$ python3 -q
>>> import numpy as np
>>> np.set_printoptions(precision=1, suppress=True, linewidth=100, sign=" ")
>>> m1 = np.load("w.npy")
>>> m1
array([[  5.,   0.,   0.,   0.,   0.,   0.,   0.,   0.],
       [  0.,  14., -15.,   3.,   3.,   6.,  -6.,  15.],
       [  0., -15.,  30.,  -5.,  -5., -10.,  10., -25.],
       [  0.,   3.,  -5.,   6.,   1.,   2.,  -2.,   5.],
       [  0.,   3.,  -5.,   1.,   6.,   2.,  -2.,   5.],
       [  0.,   6., -10.,   2.,   2.,   9.,  -4.,  10.],
       [  0.,  -6.,  10.,  -2.,  -2.,  -4.,   9., -10.],
       [  0.,  15., -25.,   5.,   5.,  10., -10.,  30.]])
>>> def softmax(z):
...     e = np.exp(z - z.max(axis=-1, keepdims=True))
...     return e / e.sum(axis=-1, keepdims=True)
... 
>>> np.round(softmax(m1[7] + -2), 1) + 0
array([ 0.,  0.,  0.,  0.,  0.,  0.,  0.,  1.])
>>> scores = m1 @ m1.T / np.sqrt(8)
>>> np.round(softmax(scores), 1) + 0
array([[ 1.,  0.,  0.,  0.,  0.,  0.,  0.,  0.],
       [ 0.,  0.,  0.,  0.,  0.,  0.,  0.,  1.],
       [ 0.,  0.,  1.,  0.,  0.,  0.,  0.,  0.],
       [ 0.,  0.,  0.,  0.,  0.,  0.,  0.,  1.],
       [ 0.,  0.,  0.,  0.,  0.,  0.,  0.,  1.],
       [ 0.,  0.,  0.,  0.,  0.,  0.,  0.,  1.],
       [ 0.,  0.,  1.,  0.,  0.,  0.,  0.,  0.],
       [ 0.,  0.,  0.,  0.,  0.,  0.,  0.,  1.]])
>>> softmax(scores).round(6).argmax(axis=1)
array([ 0,  7,  2,  7,  7,  7,  2,  7])
>>> cov = m1.T @ m1
>>> (m1 @ m1.T).shape
(8, 8)
>>> cov
array([[   25.,     0.,     0.,     0.,     0.,     0.,     0.,     0.],
       [    0.,   736., -1185.,   237.,   237.,   474.,  -474.,  1185.],
       [    0., -1185.,  2000.,  -395.,  -395.,  -790.,   790., -1975.],
       [    0.,   237.,  -395.,   104.,    79.,   158.,  -158.,   395.],
       [    0.,   237.,  -395.,    79.,   104.,   158.,  -158.,   395.],
       [    0.,   474.,  -790.,   158.,   158.,   341.,  -316.,   790.],
       [    0.,  -474.,   790.,  -158.,  -158.,  -316.,   341.,  -790.],
       [    0.,  1185., -1975.,   395.,   395.,   790.,  -790.,  2000.]])
>>> rng = np.random.default_rng(254)
>>> z = rng.permutation(8)
>>> Y = m1[:, z] * rng.choice([-1, 1], 8)
>>> Y
array([[  0.,  -0.,  -0.,   0.,   5.,   0.,  -0.,   0.],
       [  3.,  -6., -14.,   3.,   0.,  15.,  15.,  -6.],
       [ -5.,  10.,  15.,  -5.,   0., -25., -30.,  10.],
       [  6.,  -2.,  -3.,   1.,   0.,   5.,   5.,  -2.],
       [  1.,  -2.,  -3.,   6.,   0.,   5.,   5.,  -2.],
       [  2.,  -9.,  -6.,   2.,   0.,  10.,  10.,  -4.],
       [ -2.,   4.,   6.,  -2.,   0., -10., -10.,   9.],
       [  5., -10., -15.,   5.,   0.,  30.,  25., -10.]])
>>> Uu, _, Vh = np.linalg.svd(m1.T @ Y)
>>> np.round(Uu @ Vh, 1) + 0
array([[ 0.,  0.,  0.,  0.,  1.,  0.,  0.,  0.],
       [ 0.,  0., -1.,  0.,  0.,  0.,  0.,  0.],
       [ 0.,  0.,  0.,  0.,  0.,  0., -1.,  0.],
       [ 1.,  0.,  0.,  0.,  0.,  0.,  0.,  0.],
       [ 0.,  0.,  0.,  1.,  0.,  0.,  0.,  0.],
       [ 0., -1.,  0.,  0.,  0.,  0.,  0.,  0.],
       [ 0.,  0.,  0.,  0.,  0.,  0.,  0.,  1.],
       [ 0.,  0.,  0.,  0.,  0.,  1.,  0.,  0.]])
>>> np.round(np.linalg.lstsq(m1, Y)[0], 1) + 0
array([[ 0.,  0.,  0.,  0.,  1.,  0.,  0.,  0.],
       [ 0.,  0., -1.,  0.,  0.,  0.,  0.,  0.],
       [ 0.,  0.,  0.,  0.,  0.,  0., -1.,  0.],
       [ 1.,  0.,  0.,  0.,  0.,  0.,  0.,  0.],
       [ 0.,  0.,  0.,  1.,  0.,  0.,  0.,  0.],
       [ 0., -1.,  0.,  0.,  0.,  0.,  0.,  0.],
       [ 0.,  0.,  0.,  0.,  0.,  0.,  0.,  1.],
       [ 0.,  0.,  0.,  0.,  0.,  1.,  0.,  0.]])
>>> feats = np.loadtxt("out3.csv", delimiter=",")
>>> feats
array([[-88.7,  79.4,  80.4,  88.1, -70. ,  91.3, -52.3,  40.3],
       [-90.6,  77.1,  81.4,  90. , -69. ,  90.6, -48.9,  37.8],
       [-89.2,  79.8,  79.2,  88.9, -70.4,  91.5, -50. ,  40.2],
       [-89.3,  80.8,  79.8,  89.6, -69.2,  87.9, -51.2,  39.8],
       [-90.1,  80.1,  79.4,  89.8, -69.3,  91. , -49.9,  40.9],
       [-88.1,  78.5,  80.1,  90.9, -69.6,  90.4, -51.1,  40.6],
       [-90.4,  79.9,  81.1,  88.2, -71.2,  89.8, -49.3,  39.1],
       [-89.1,  80. ,  80.1,  89.5, -70.5,  88.7, -49.9,  39.6],
       [-90. ,  80.3,  80.3,  89.9, -70.5,  90.7, -50.4,  42. ],
       [-89.1,  79.4,  81.9,  92.6, -69.2,  90.3, -49.8,  40.2],
       [-90.1,  80.1,  79.8,  89.4, -70. ,  89.5, -49.7,  40.1],
       [-88.7,  81.3,  80.6,  90.2, -70. ,  90.4, -51.3,  39.5],
       [-88.9,  78.6,  78.9,  90.8, -67.8,  88.6, -49.1,  39.7],
       [-88.9,  79.9,  80. ,  89.1, -67.7,  90.4, -49.8,  39.3],
       [-89.3,  80.8,  79.4,  89.4, -69.8,  90.1, -50. ,  39.6],
       [-89.9,  79.5,  79.2,  89.7, -70.1,  89.1, -50.6,  37. ],
       [-89.3,  79. ,  82.3,  88.9, -69.7,  89.8, -50.9,  42.4],
       [-89.4,  79.3,  78.8,  90.7, -71.7,  90. , -49. ,  39.1],
       [-89.8,  80. ,  81.4,  89.2, -69.4,  88.3, -49.1,  39.2],
       [-90.8,  80.8,  78.4,  90.4, -69.6,  89.5, -49.9,  41.7],
       [-89.1,  77.9,  78.6,  91.1, -69.6,  89.2, -51.5,  40.7],
       [-90.2,  80.8,  78.4,  90.5, -70.3,  89. , -51.2,  39.1],
       [-89.1,  80.7,  79.7,  91.1, -70. ,  89.8, -50.2,  40.5]])
>>> P = feats @ np.linalg.solve(feats.T @ feats, feats.T)
>>> P @ feats[:, 2]
array([ 80.4,  81.4,  79.2,  79.8,  79.4,  80.1,  81.1,  80.1,  80.3,  81.9,  79.8,  80.6,  78.9,
        80. ,  79.4,  79.2,  82.3,  78.8,  81.4,  78.4,  78.6,  78.4,  79.7])
>>> np.round(np.trace(P), 1)
np.float64(8.0)
>>> np.diag(P)
array([ 0.5,  0.7,  0.3,  0.3,  0.2,  0.3,  0.4,  0.2,  0.2,  0.5,  0.1,  0.3,  0.3,  0.4,  0.2,
        0.4,  0.5,  0.5,  0.3,  0.4,  0.5,  0.3,  0.2])
>>> cen = (feats - feats.mean(axis=0)) / feats.std(axis=0)
>>> cen.std(axis=0)
array([ 1.,  1.,  1.,  1.,  1.,  1.,  1.,  1.])
>>> np.argwhere(np.abs(cen) > 2)
array([[  0,   6],
       [  1,   1],
       [  3,   5],
       [  5,   0],
       [  9,   3],
       [ 12,   4],
       [ 13,   4],
       [ 15,   7],
       [ 16,   2],
       [ 16,   7],
       [ 17,   4]])
>>> c = np.linalg.lstsq(np.delete(cen, 2, axis=1), cen[:, 2])[0]
>>> c.round(1) + 0
array([ 0.1, -0.2, -0.3,  0. ,  0.1,  0.2,  0.1])
>>> np.abs(c).argmax()
np.int64(2)
>>> th = np.radians(120)
>>> R = np.eye(8)
>>> R[6, 6] = R[4, 4] = np.cos(th)
>>> R[6, 4], R[4, 6] = -np.sin(th), np.sin(th)
>>> R
array([[ 1. ,  0. ,  0. ,  0. ,  0. ,  0. ,  0. ,  0. ],
       [ 0. ,  1. ,  0. ,  0. ,  0. ,  0. ,  0. ,  0. ],
       [ 0. ,  0. ,  1. ,  0. ,  0. ,  0. ,  0. ,  0. ],
       [ 0. ,  0. ,  0. ,  1. ,  0. ,  0. ,  0. ,  0. ],
       [ 0. ,  0. ,  0. ,  0. , -0.5,  0. ,  0.9,  0. ],
       [ 0. ,  0. ,  0. ,  0. ,  0. ,  1. ,  0. ,  0. ],
       [ 0. ,  0. ,  0. ,  0. , -0.9,  0. , -0.5,  0. ],
       [ 0. ,  0. ,  0. ,  0. ,  0. ,  0. ,  0. ,  1. ]])
>>> Y = feats @ R.T
>>> round(np.linalg.det(R), 1), np.trace(R)
(np.float64(1.0), np.float64(5.0))
>>> np.allclose(feats @ feats.T, Y @ Y.T)
True
>>> np.linalg.svd(feats, compute_uv=False), np.linalg.svd(Y, compute_uv=False)
(array([ 1027.4,     5.9,     5.8,     5.4,     4.4,     4.1,     3.5,     2.9]), array([ 1027.4,     5.9,     5.8,     5.4,     4.4,     4.1,     3.5,     2.9]))
>>> z = rng.permutation(8)
>>> z
array([ 1,  2,  4,  0,  5,  6,  3,  7])
>>> Y = R[z][:, z]
>>> round(float(np.linalg.det(Y)), 1), round(np.linalg.det(R[z]), 1)
(1.0, np.float64(1.0))
>>> np.allclose(Y, R)
False
